$ python -q
>>> import numpy as np
>>> np.set_printoptions(precision=2, suppress=True, linewidth=160)
>>> tidy = lambda a: np.round(a, 2) + 0
>>> mat = np.loadtxt("block11.csv", delimiter=",")
>>> print(mat)
[[ 1.2  -0.75 -0.61 -0.14  0.7  -0.43 -0.61 -0.07 -0.23]
 [ 0.65 -0.51 -0.53  0.47 -0.33 -1.07 -0.04 -0.81 -0.07]
 [-0.66 -0.41  0.63 -0.4  -0.8   1.04 -0.38  0.01 -0.19]
 [-0.61 -1.86  0.5  -0.04  0.32  1.14 -0.36  0.36 -0.65]
 [-0.18  0.59  0.35  0.23 -0.11  0.33 -0.42 -0.25 -0.86]
 [ 0.53  0.5   0.7   0.58 -0.8   0.89 -0.68 -1.05 -0.9 ]
 [-0.29  1.55  0.29  0.57 -0.58  0.07  0.36  0.37 -1.36]
 [-0.56  0.58  1.31  1.03 -0.8   0.03 -0.51  0.22 -2.21]
 [ 0.38  1.34 -0.45 -0.47  0.82 -1.42  1.63 -0.19  1.99]]
>>> def softmax(z):
...     e = np.exp(z - z.max(axis=-1, keepdims=True))
...     return e / e.sum(axis=-1, keepdims=True)
... 
>>> tidy(softmax(10 * mat[2]))
array([0.  , 0.  , 0.02, 0.  , 0.  , 0.98, 0.  , 0.  , 0.  ])
>>> tidy(softmax(mat[2]))
array([0.05, 0.07, 0.2 , 0.07, 0.05, 0.3 , 0.07, 0.11, 0.09])
>>> S = mat @ mat.T / np.sqrt(9)
>>> tidy(softmax(S)[2] @ mat)
array([-0.22, -0.14,  0.52,  0.21, -0.37,  0.52, -0.33, -0.08, -0.79])
>>> rng = np.random.default_rng(524482)
>>> lab = rng.permutation(9)
>>> lab
array([7, 8, 3, 6, 1, 5, 0, 2, 4])
>>> M2 = mat[lab][:, lab]
>>> np.diag(M2)
array([ 0.22,  1.99, -0.04,  0.36, -0.51,  0.89,  1.2 ,  0.63, -0.11])
>>> M2
array([[ 0.22, -2.21,  1.03, -0.51,  0.58,  0.03, -0.56,  1.31, -0.8 ],
       [-0.19,  1.99, -0.47,  1.63,  1.34, -1.42,  0.38, -0.45,  0.82],
       [ 0.36, -0.65, -0.04, -0.36, -1.86,  1.14, -0.61,  0.5 ,  0.32],
       [ 0.37, -1.36,  0.57,  0.36,  1.55,  0.07, -0.29,  0.29, -0.58],
       [-0.81, -0.07,  0.47, -0.04, -0.51, -1.07,  0.65, -0.53, -0.33],
       [-1.05, -0.9 ,  0.58, -0.68,  0.5 ,  0.89,  0.53,  0.7 , -0.8 ],
       [-0.07, -0.23, -0.14, -0.61, -0.75, -0.43,  1.2 , -0.61,  0.7 ],
       [ 0.01, -0.19, -0.4 , -0.38, -0.41,  1.04, -0.66,  0.63, -0.8 ],
       [-0.25, -0.86,  0.23, -0.42,  0.59,  0.33, -0.18,  0.35, -0.11]])
>>> print(tidy(np.linalg.det(M2)), tidy(np.linalg.det(mat[lab])))
5.27 5.27
>>> np.allclose(mat, mat.T)
False
>>> J = np.load("run17.npy")
>>> tidy(J)
array([[-0.31,  0.68,  0.3 ,  0.35, -0.01, -0.32, -0.35, -0.06],
       [-0.07, -0.14, -0.4 ,  0.27, -0.4 , -0.18, -0.24,  0.7 ],
       [ 0.27,  0.06, -0.64,  0.27,  0.47, -0.38, -0.01, -0.26],
       [-0.34,  0.35, -0.42, -0.52, -0.36, -0.21,  0.34, -0.15],
       [ 0.14, -0.18,  0.24,  0.46, -0.39, -0.39,  0.59, -0.18],
       [-0.51, -0.59,  0.02, -0.06, -0.04, -0.33, -0.37, -0.37],
       [ 0.48, -0.02,  0.29, -0.49,  0.01, -0.61, -0.19,  0.19],
       [-0.44, -0.07,  0.15, -0.05,  0.58, -0.22,  0.43,  0.46]])
>>> x0 = np.array([1, 3, 0, 2, 2, 0, 2, 3])
>>> [p for p in range(1, 25) if np.allclose(np.linalg.matrix_power(J, p), np.eye(8))]
[]
>>> tidy(np.sort(np.abs(np.degrees(np.angle(np.linalg.eigvals(J))))))
array([  0.  ,  64.97,  64.97, 117.8 , 117.8 , 169.48, 169.48, 180.  ])
>>> 8 - np.linalg.matrix_rank(J - np.eye(8), tol=1e-8)
np.int64(1)
>>> tidy(J @ J.T)
array([[1., 0., 0., 0., 0., 0., 0., 0.],
       [0., 1., 0., 0., 0., 0., 0., 0.],
       [0., 0., 1., 0., 0., 0., 0., 0.],
       [0., 0., 0., 1., 0., 0., 0., 0.],
       [0., 0., 0., 0., 1., 0., 0., 0.],
       [0., 0., 0., 0., 0., 1., 0., 0.],
       [0., 0., 0., 0., 0., 0., 1., 0.],
       [0., 0., 0., 0., 0., 0., 0., 1.]])
>>> tidy(np.linalg.pinv(J))
array([[-0.31, -0.07,  0.27, -0.34,  0.14, -0.51,  0.48, -0.44],
       [ 0.68, -0.14,  0.06,  0.35, -0.18, -0.59, -0.02, -0.07],
       [ 0.3 , -0.4 , -0.64, -0.42,  0.24,  0.02,  0.29,  0.15],
       [ 0.35,  0.27,  0.27, -0.52,  0.46, -0.06, -0.49, -0.05],
       [-0.01, -0.4 ,  0.47, -0.36, -0.39, -0.04,  0.01,  0.58],
       [-0.32, -0.18, -0.38, -0.21, -0.39, -0.33, -0.61, -0.22],
       [-0.35, -0.24, -0.01,  0.34,  0.59, -0.37, -0.19,  0.43],
       [-0.06,  0.7 , -0.26, -0.15, -0.18, -0.37,  0.19,  0.46]])
>>> M2 = np.array([[7, 6], [1, 1], [1, 1]])
>>> Z = np.array([[-1, 0, 0, -1, 3, 2], [2, 1, -1, 1, 2, 0]])
>>> arr = M2 @ Z + 0.02 * rng.normal(size=(3, 6))
>>> tidy(arr)
array([[ 5.  ,  5.99, -6.05, -0.98, 33.02, 13.99],
       [ 0.99,  1.  , -0.99,  0.01,  4.98,  2.02],
       [ 1.  ,  0.99, -0.99,  0.03,  5.01,  1.99]])
>>> np.linalg.cond(arr) > 100
np.True_
>>> np.argsort(-np.linalg.norm(arr, axis=0).round(6), kind="stable")[:3]
array([4, 5, 2])
>>> print([round(float(x), 2) for x in np.linalg.svd(arr, compute_uv=False)[:3]])
[38.05, 0.47, 0.03]
>>> np.linalg.matrix_rank(arr, rtol=0.1)
np.int64(1)
>>> Uu, sv, Vh = np.linalg.svd(arr)
>>> tidy(sv)
array([38.05,  0.47,  0.03])
>>> M2 = Uu[:, :1] @ np.diag(sv[:1]) @ Vh[:1]
>>> tidy(np.linalg.norm(arr - M2, 2)), tidy(sv[1])
(np.float64(0.47), np.float64(0.47))
>>> np.linalg.matrix_rank(M2)
np.int64(1)
>>> np.linalg.matrix_rank(arr, rtol=0.05)
np.int64(1)
